$ python -q
>>> import numpy as np
>>> np.set_printoptions(suppress=True, linewidth=160)
>>> def tidy(a):
...     return np.round(a, 2) + 0
... 
>>> arr = np.loadtxt("a.csv", delimiter=",")
>>> arr
array([[ 10.99,   0.04,   0.  ,  -1.99,  -4.04],
       [ -5.  ,   0.03,  -5.98,   8.03,   2.01],
       [  0.99,   0.01,  -2.98,  -1.  ,  -0.99],
       [  7.96,  -0.02,   3.02,  -5.02,  -3.01],
       [  4.  ,   0.  ,   8.01,   0.  ,  -0.03],
       [ -3.99,  -0.99,  17.01,  -1.  ,   4.  ],
       [ -8.04,  12.98, -11.01,   6.99,   2.  ],
       [  8.  ,  -1.  ,   0.98,  -8.99,  -4.03]])
>>> tidy(arr.sum(axis=1))
array([ 5.  , -0.91, -3.97,  2.93, 11.98, 15.03,  2.92, -5.04])
>>> np.unravel_index(np.abs(arr).argmax(), arr.shape)
(np.int64(5), np.int64(2))
>>> np.abs(arr).max()
np.float64(17.01)
>>> tidy(np.linalg.svd(arr, compute_uv=False))
array([28.52, 20.15,  9.71,  7.  ,  0.02])
>>> np.count_nonzero(arr)
np.int64(37)
>>> tidy(np.linalg.norm(arr))
np.float64(36.91)
>>> tidy(arr.sum(axis=0))
array([14.91, 11.05,  9.05, -2.98, -4.09])
>>> arr[:, 5]
Traceback (most recent call last):
  File "<python-input-12>", line 1, in <module>
    arr[:, 5]
    ~~~^^^^^^
IndexError: index 5 is out of bounds for axis 1 with size 5
>>> t = np.radians(45)
>>> Rm = np.eye(5)
>>> Rm[1, 1] = Rm[4, 4] = np.cos(t)
>>> Rm[1, 4], Rm[4, 1] = -np.sin(t), np.sin(t)
>>> tidy(Rm)
array([[ 1.  ,  0.  ,  0.  ,  0.  ,  0.  ],
       [ 0.  ,  0.71,  0.  ,  0.  , -0.71],
       [ 0.  ,  0.  ,  1.  ,  0.  ,  0.  ],
       [ 0.  ,  0.  ,  0.  ,  1.  ,  0.  ],
       [ 0.  ,  0.71,  0.  ,  0.  ,  0.71]])
>>> A2 = arr @ Rm.T
>>> tidy(A2)
array([[ 10.99,   2.88,   0.  ,  -1.99,  -2.83],
       [ -5.  ,  -1.4 ,  -5.98,   8.03,   1.44],
       [  0.99,   0.71,  -2.98,  -1.  ,  -0.69],
       [  7.96,   2.11,   3.02,  -5.02,  -2.14],
       [  4.  ,   0.02,   8.01,   0.  ,  -0.02],
       [ -3.99,  -3.53,  17.01,  -1.  ,   2.13],
       [ -8.04,   7.76, -11.01,   6.99,  10.59],
       [  8.  ,   2.14,   0.98,  -8.99,  -3.56]])
>>> np.allclose(arr @ arr.T, A2 @ A2.T)
True
>>> tidy(np.linalg.svd(arr, compute_uv=False)), tidy(np.linalg.svd(A2, compute_uv=False))
(array([28.52, 20.15,  9.71,  7.  ,  0.02]), array([28.52, 20.15,  9.71,  7.  ,  0.02]))
>>> tidy(np.linalg.det(Rm)), tidy(np.trace(Rm))
(np.float64(1.0), np.float64(4.41))
>>> rng = np.random.default_rng(90477)
>>> E = rng.normal(size=(22, 5)) + 5 * np.array([-2, -1, 2, 0, -2])
>>> tidy(E)
array([[-10.75,  -6.78,  11.04,  -0.45, -10.  ],
       [-10.84,  -2.44,  11.01,  -0.13, -10.34],
       [-11.01,  -3.84,   9.56,   0.39, -10.39],
       [ -8.28,  -6.53,  10.93,  -1.77, -10.86],
       [-10.24,  -4.04,  11.47,   2.2 , -10.21],
       [-10.35,  -4.84,   9.63,   0.48,  -9.12],
       [ -8.55,  -7.04,  11.13,  -1.69, -10.57],
       [ -8.87,  -6.62,  10.35,   1.35, -10.43],
       [ -9.07,  -5.66,   9.77,  -0.5 , -10.16],
       [ -9.52,  -4.42,  11.14,  -0.57,  -9.7 ],
       [ -9.63,  -5.32,   9.01,   0.58, -10.73],
       [ -8.84,  -4.5 ,  10.2 ,  -0.54,  -8.39],
       [ -9.73,  -5.07,  10.73,  -0.71,  -8.64],
       [-11.39,  -5.59,  10.97,  -0.93,  -8.86],
       [ -8.61,  -5.16,   9.1 ,  -0.97,  -9.22],
       [-11.33,  -4.37,   8.95,   2.15, -12.31],
       [-10.35,  -5.  ,   9.18,  -1.75, -10.48],
       [ -9.31,  -4.48,   9.77,  -0.25, -10.17],
       [ -9.52,  -6.13,   7.94,  -1.25, -10.01],
       [ -9.88,  -4.46,   9.52,   0.56,  -8.66],
       [-11.22,  -3.05,   8.55,   1.08,  -8.71],
       [-10.64,  -5.28,  10.08,   2.16,  -8.58]])
>>> x0 = np.array([0, -3, 1, -2, -1])
>>> rhs = E @ x0
>>> c, lr = np.zeros(5), 1 / np.linalg.norm(E, 2) ** 2
>>> for i in range(150):
...     c -= lr * E.T @ (E @ c - rhs)
...     if i % 50 == 0: print(i, round(np.linalg.norm(E @ c - rhs), 2))
... 
0 23.28
50 16.21
100 11.34
>>> tidy(np.linalg.cond(E))
np.float64(23.94)
>>> tidy(c)
array([-0.16, -1.96,  1.23, -1.36, -1.14])
